% python3 -q
>>> import numpy as np
>>> np.set_printoptions(precision=3, suppress=True, linewidth=160)
>>> tidy = lambda a: np.round(a, 3) + 0
>>> M = np.loadtxt("dump.csv", delimiter=",")
>>> M
array([[ 17., -10.,   7.,  -5.],
       [ 16., -11.,  11.,  -7.],
       [ 16., -14.,  11.,  -4.],
       [ 16., -14.,   5.,   2.]])
>>> M2 = M[0, 0] * M[1:] - np.outer(M[1:, 0], M[0])
>>> print(M2)
[[  0. -27.  75. -39.]
 [  0. -78.  75.  12.]
 [  0. -78. -27. 114.]]
>>> np.flatnonzero(~M2.round(6).any(axis=1))
array([], dtype=int64)
>>> print(tidy(np.linalg.norm(M2, 2) / np.linalg.norm(M2)))
0.756
>>> [round(float(x), 3) for x in np.linalg.svd(M2, compute_uv=False)[:3]]
[150.33, 130.123, 2.393]
>>> np.linalg.cond(M2) > 100
np.False_
>>> np.linalg.matrix_rank(M2, rtol=0.1)
np.int64(2)
>>> np.argsort(-np.linalg.norm(M2, axis=0).round(6), kind="stable")[:3]
array([3, 1, 2])
>>> E = np.load("w.npy")
>>> E
array([[ 2.029,  1.997,  0.004,  0.036,  0.945,  2.102],
       [ 1.919,  1.946, -0.019, -0.106,  1.01 ,  2.026],
       [ 1.96 ,  2.108,  0.035,  0.122,  1.013,  2.046],
       [ 2.055,  2.014,  0.036,  0.093,  0.991,  1.995],
       [ 1.982,  1.913, -0.038,  0.015,  1.033,  2.063],
       [ 2.025,  1.993, -0.057, -0.119,  1.039,  1.974],
       [ 2.1  ,  2.105, -0.047,  0.019,  0.964,  2.007],
       [ 1.99 ,  1.944, -0.026, -0.012,  1.046,  1.982],
       [ 1.98 ,  1.948, -0.016,  0.075,  0.983,  2.077],
       [ 1.92 ,  1.929, -0.005,  0.009,  1.036,  2.071],
       [ 2.067,  1.957, -0.012,  0.099,  1.134,  1.946],
       [-0.992, -1.96 ,  0.016, -0.967, -2.063, -1.057],
       [-0.968, -1.98 , -0.025, -0.953, -1.992, -0.998],
       [-1.002, -2.065,  0.075, -1.086, -2.017, -0.999],
       [-1.008, -1.915,  0.015, -0.899, -2.   , -0.861],
       [-1.002, -1.905,  0.024, -0.92 , -2.018, -0.995],
       [-1.08 , -1.983,  0.011, -1.02 , -1.997, -1.035],
       [-0.982, -1.989, -0.011, -1.153, -2.048, -1.024],
       [-1.   , -1.897,  0.066, -1.05 , -1.998, -1.042],
       [-0.863, -2.04 ,  0.011, -1.041, -1.985, -1.064],
       [-0.927, -1.96 , -0.01 , -0.882, -1.985, -0.939],
       [-0.991, -1.907,  0.   , -0.895, -2.021, -1.076],
       [ 0.001,  1.036, -2.109,  1.914,  2.062, -2.063],
       [-0.064,  1.026, -1.947,  2.014,  1.961, -1.934],
       [-0.044,  1.04 , -2.054,  2.023,  2.016, -2.006],
       [ 0.059,  1.079, -1.966,  1.954,  1.943, -1.982],
       [-0.005,  0.979, -2.033,  1.933,  2.043, -2.016],
       [ 0.061,  1.017, -1.949,  2.048,  1.974, -2.046],
       [ 0.082,  1.031, -2.041,  2.009,  1.993, -2.014],
       [ 0.004,  1.017, -2.   ,  2.074,  2.014, -2.116],
       [ 0.033,  1.012, -1.965,  2.037,  2.004, -1.952],
       [-0.029,  1.073, -1.986,  1.959,  1.981, -1.955],
       [ 0.048,  0.983, -1.973,  2.025,  1.9  , -2.049]])
>>> M2 = np.c_[E[:, :3] @ np.array([[1, 0, 0], [1, 0, 0], [1, 2, 1]]), np.array([1, 2, 2, 2, 2, 3, 2, 2, 3, 0, 0, 3, 2, 1, 3, 2, 2, 3, 3, 1, 3, 0, 1, 3, 0, 1, 1, 3, 1, 2, 3, 2, 1])]
>>> tidy(M2)
array([[ 4.03 ,  0.008,  0.004,  1.   ],
       [ 3.846, -0.038, -0.019,  2.   ],
       [ 4.103,  0.07 ,  0.035,  2.   ],
       [ 4.105,  0.072,  0.036,  2.   ],
       [ 3.857, -0.076, -0.038,  2.   ],
       [ 3.961, -0.114, -0.057,  3.   ],
       [ 4.158, -0.094, -0.047,  2.   ],
       [ 3.908, -0.052, -0.026,  2.   ],
       [ 3.912, -0.032, -0.016,  3.   ],
       [ 3.844, -0.01 , -0.005,  0.   ],
       [ 4.012, -0.024, -0.012,  0.   ],
       [-2.936,  0.032,  0.016,  3.   ],
       [-2.973, -0.05 , -0.025,  2.   ],
       [-2.992,  0.15 ,  0.075,  1.   ],
       [-2.908,  0.03 ,  0.015,  3.   ],
       [-2.883,  0.048,  0.024,  2.   ],
       [-3.052,  0.022,  0.011,  2.   ],
       [-2.982, -0.022, -0.011,  3.   ],
       [-2.831,  0.132,  0.066,  3.   ],
       [-2.892,  0.022,  0.011,  1.   ],
       [-2.897, -0.02 , -0.01 ,  3.   ],
       [-2.898,  0.   ,  0.   ,  0.   ],
       [-1.072, -4.218, -2.109,  1.   ],
       [-0.985, -3.894, -1.947,  3.   ],
       [-1.058, -4.108, -2.054,  0.   ],
       [-0.828, -3.932, -1.966,  1.   ],
       [-1.059, -4.066, -2.033,  1.   ],
       [-0.871, -3.898, -1.949,  3.   ],
       [-0.928, -4.082, -2.041,  1.   ],
       [-0.979, -4.   , -2.   ,  2.   ],
       [-0.92 , -3.93 , -1.965,  3.   ],
       [-0.942, -3.972, -1.986,  2.   ],
       [-0.942, -3.946, -1.973,  1.   ]])
>>> tidy(np.linalg.lstsq(E, M2[:, 0])[0])
array([1., 1., 1., 0., 0., 0.])
>>> np.linalg.matrix_rank(M2)
np.int64(3)
>>> print(tidy(np.linalg.norm(M2 - E @ np.linalg.lstsq(E, M2)[0], axis=0)))
[0.    0.    0.    5.539]
>>> rng = np.random.default_rng(221038)
>>> M2 = E + rng.integers(-2, 3, (33, 3)) @ rng.integers(-2, 3, (3, 6))
>>> tidy(M2)
array([[  1.029,   0.997,   4.004,   2.036,  -0.055,   1.102],
       [  0.919,   0.946,   3.981,   1.894,   0.01 ,   1.026],
       [  1.96 ,   4.108,   6.035,   0.122,   1.013,  -3.954],
       [  3.055,   2.014,   1.036,  -1.907,   0.991,  -0.005],
       [  1.982,   5.913,   3.962,   0.015,   2.033,  -3.937],
       [  0.025,  -0.007,  -0.057,   3.881,   0.039,   5.974],
       [  5.1  ,   2.105,  -5.047,  -5.981,   1.964,   2.007],
       [  0.99 ,   2.944,   1.974,   1.988,   1.046,   0.982],
       [  3.98 ,   4.948,   2.984,  -3.925,   1.983,  -4.923],
       [  2.92 ,   7.929,   2.995,  -1.991,   3.036,  -5.929],
       [  5.067,  -0.043,  -3.012,  -5.901,   1.134,   1.946],
       [  1.008,   3.04 ,   1.016,  -4.967,  -0.063,  -8.057],
       [ -0.968,  -3.98 ,   1.975,  -0.953,  -2.992,  -0.998],
       [ -6.002,  -5.065,   2.075,   8.914,  -4.017,   6.001],
       [ -1.008,   2.085,   4.015,  -0.899,  -1.   ,  -6.861],
       [  1.998,  -0.905,  -1.976,  -6.92 ,  -1.018,  -3.995],
       [ -2.08 ,   2.017,   3.011,   0.98 ,  -0.997,  -5.035],
       [  0.018,  -7.989,  -1.011,  -3.153,  -4.048,   2.976],
       [ -1.   ,  -6.897,   1.066,  -1.05 ,  -3.998,   1.958],
       [  4.137,   0.96 ,  -1.989, -11.041,   0.015,  -8.064],
       [  0.073,  -7.96 ,  -1.01 ,  -2.882,  -3.985,   3.061],
       [ -1.991,  -1.907,  -1.   ,   1.105,  -2.021,   0.924],
       [ -0.999,   0.036,  -6.109,   3.914,   2.062,   2.937],
       [ -0.064,   2.026,   1.053,   2.014,   1.961,  -4.934],
       [  0.956,   4.04 ,  -0.054,   0.023,   3.016,  -7.006],
       [ -1.941,  -0.921,   6.034,   5.954,  -0.057,  -3.982],
       [ -2.005,  -4.021,  -3.033,   5.933,   0.043,   4.984],
       [  3.061,   4.017,  -5.949,  -3.952,   3.974,  -5.046],
       [ -1.918,   4.031,  -3.041,   6.009,   2.993,  -1.014],
       [  1.004,   2.017,   2.   ,   0.074,   2.014,  -7.116],
       [  0.033,   0.012,  -4.965,   2.037,   2.004,   1.048],
       [  1.971,   3.073,  -1.986,  -2.041,   2.981,  -5.955],
       [  2.048,  -3.017,  -3.973,  -1.975,   0.9  ,  -0.049]])
>>> np.linalg.matrix_rank(M2 - E, tol=1e-8)
np.int64(3)
